$ ipython --no-banner

In [1]: import numpy as np

In [2]: from numpy import linalg as LA

In [3]: np.set_printoptions(precision=2, suppress=True, linewidth=160)

In [4]: W0 = np.load("data.npy")

In [5]: print(W0)
[[  2.44   6.32 -11.22  -3.8   -1.12  10.14]
 [  4.23  -4.59   1.19   2.88  17.76   4.62]
 [  1.9    6.86  -7.77  -3.41  -0.88  10.77]
 [  2.47   7.66  -9.51  -1.9   -0.83  10.49]
 [  6.98  -4.06   3.44   1.71  16.4    3.89]
 [  6.43  -5.12   2.18   0.95  15.42   4.82]
 [  6.03  -5.33   3.43   2.32  15.45   4.4 ]
 [  1.01   8.65  -9.54  -4.28  -0.19  10.37]
 [  4.82  -5.48   2.94   2.03  16.3    3.23]
 [  1.35   6.67  -8.44  -2.66  -1.7    8.67]
 [  1.37   5.55  -8.74  -1.59  -0.7    9.23]
 [  2.93   6.29  -8.91  -2.86  -0.07  11.35]
 [  3.15   5.53  -8.73  -3.4   -1.74  12.02]
 [  3.97  -5.49   2.64   3.18  15.8    4.77]
 [  0.37   8.63  -9.99  -4.2   -1.24  12.19]
 [  5.19  -3.5    3.45   2.35  16.47   1.88]
 [  6.09  -4.76   2.37   3.54  15.8    4.4 ]
 [  4.23  -5.66   3.48   0.31  15.68   3.51]
 [  5.65  -4.68   2.33   2.03  14.81   5.07]
 [  4.77  -6.82   1.15   2.26  15.89   3.12]
 [  1.04   8.62 -10.14  -3.81  -1.88   9.78]
 [  3.53   5.52  -9.41  -1.44  -0.66  11.69]
 [  7.33  -7.45   2.13   3.41  17.17   6.58]
 [  1.6    7.2   -9.01  -2.26  -2.5   11.16]
 [  2.79   7.21 -10.43  -3.91  -2.15  10.16]
 [  5.22  -6.84   0.93   1.63  15.31   2.58]]

In [6]: rng = np.random.default_rng(4143)

In [7]: z = rng.permutation(6)

In [8]: out = W0[:, z] * rng.choice([-1, 1], 6)

In [9]: print(out)
[[  1.12   6.32  10.14   3.8   11.22   2.44]
 [-17.76  -4.59   4.62  -2.88  -1.19   4.23]
 [  0.88   6.86  10.77   3.41   7.77   1.9 ]
 [  0.83   7.66  10.49   1.9    9.51   2.47]
 [-16.4   -4.06   3.89  -1.71  -3.44   6.98]
 [-15.42  -5.12   4.82  -0.95  -2.18   6.43]
 [-15.45  -5.33   4.4   -2.32  -3.43   6.03]
 [  0.19   8.65  10.37   4.28   9.54   1.01]
 [-16.3   -5.48   3.23  -2.03  -2.94   4.82]
 [  1.7    6.67   8.67   2.66   8.44   1.35]
 [  0.7    5.55   9.23   1.59   8.74   1.37]
 [  0.07   6.29  11.35   2.86   8.91   2.93]
 [  1.74   5.53  12.02   3.4    8.73   3.15]
 [-15.8   -5.49   4.77  -3.18  -2.64   3.97]
 [  1.24   8.63  12.19   4.2    9.99   0.37]
 [-16.47  -3.5    1.88  -2.35  -3.45   5.19]
 [-15.8   -4.76   4.4   -3.54  -2.37   6.09]
 [-15.68  -5.66   3.51  -0.31  -3.48   4.23]
 [-14.81  -4.68   5.07  -2.03  -2.33   5.65]
 [-15.89  -6.82   3.12  -2.26  -1.15   4.77]
 [  1.88   8.62   9.78   3.81  10.14   1.04]
 [  0.66   5.52  11.69   1.44   9.41   3.53]
 [-17.17  -7.45   6.58  -3.41  -2.13   7.33]
 [  2.5    7.2   11.16   2.26   9.01   1.6 ]
 [  2.15   7.21  10.16   3.91  10.43   2.79]
 [-15.31  -6.84   2.58  -1.63  -0.93   5.22]]

In [10]: U, _, vt = LA.svd(W0.T @ out)

In [11]: print(np.round(U @ vt, 2) + 0)
[[ 0.  0.  0.  0.  0.  1.]
 [ 0.  1.  0.  0.  0.  0.]
 [ 0.  0.  0.  0. -1.  0.]
 [ 0.  0.  0. -1.  0.  0.]
 [-1.  0.  0.  0.  0.  0.]
 [ 0.  0.  1.  0.  0.  0.]]

In [12]: out = W0 + rng.integers(-2, 3, (26, 2)) @ rng.integers(-2, 3, (2, 6))

In [13]: print(out)
[[  6.44   4.32 -10.22  -3.8    0.88   8.14]
 [  0.23  -8.59  -0.81   6.88  21.76   4.62]
 [ -3.1    4.86  -9.77  -0.41   1.12  11.77]
 [  1.47   9.66  -9.51  -2.9   -2.83  11.49]
 [  8.98  -8.06   3.44   3.71  20.4    1.89]
 [  5.43  -3.12   2.18  -0.05  13.42   5.82]
 [  1.03  -7.33   1.43   5.32  17.45   5.4 ]
 [ -0.99  12.65  -9.54  -6.28  -4.19  12.37]
 [ 10.82  -5.48   4.94   0.03  16.3    1.23]
 [  2.35   4.67  -8.44  -1.66   0.3    7.67]
 [ -0.63   3.55  -9.74   0.41   1.3    9.23]
 [ -1.07   8.29  -9.91  -2.86  -2.07  13.35]
 [  0.15  -0.47 -10.73   1.6    4.26  11.02]
 [ -1.03  -7.49   0.64   6.18  17.8    5.77]
 [  2.37  16.63  -7.99 -10.2   -9.24  14.19]
 [  4.19  -1.5    3.45   1.35  14.47   2.88]
 [ 10.09  -6.76   3.37   3.54  17.8    2.4 ]
 [  1.23 -11.66   1.48   5.31  21.68   2.51]
 [  2.65 -10.68   0.33   7.03  20.81   4.07]
 [  2.77 -14.82  -0.85   8.26  23.89   1.12]
 [  4.04   8.62  -9.14  -4.81  -1.88   8.78]
 [ -1.47   3.52 -11.41   1.56   1.34  12.69]
 [  2.33  -9.45   0.13   6.41  19.17   7.58]
 [ -2.4    3.2  -11.01   1.74   1.5   11.16]
 [  6.79  11.21  -8.43  -7.91  -6.15  10.16]
 [  1.22  -4.84  -0.07   1.63  13.31   4.58]]

In [14]: print(np.abs(out - W0).sum(axis=1))
[11. 18. 15.  7. 14.  7. 15. 14. 12.  7.  9. 11. 23. 15. 28.  7. 11. 23. 23. 28.  6. 15. 15. 18. 18. 11.]

In [15]: print(LA.matrix_rank(out - W0, tol=1e-8))
2

In [16]: print(np.round(LA.svd(out - W0, compute_uv=False), 2) + 0)
[33.56 17.97  0.    0.    0.    0.  ]
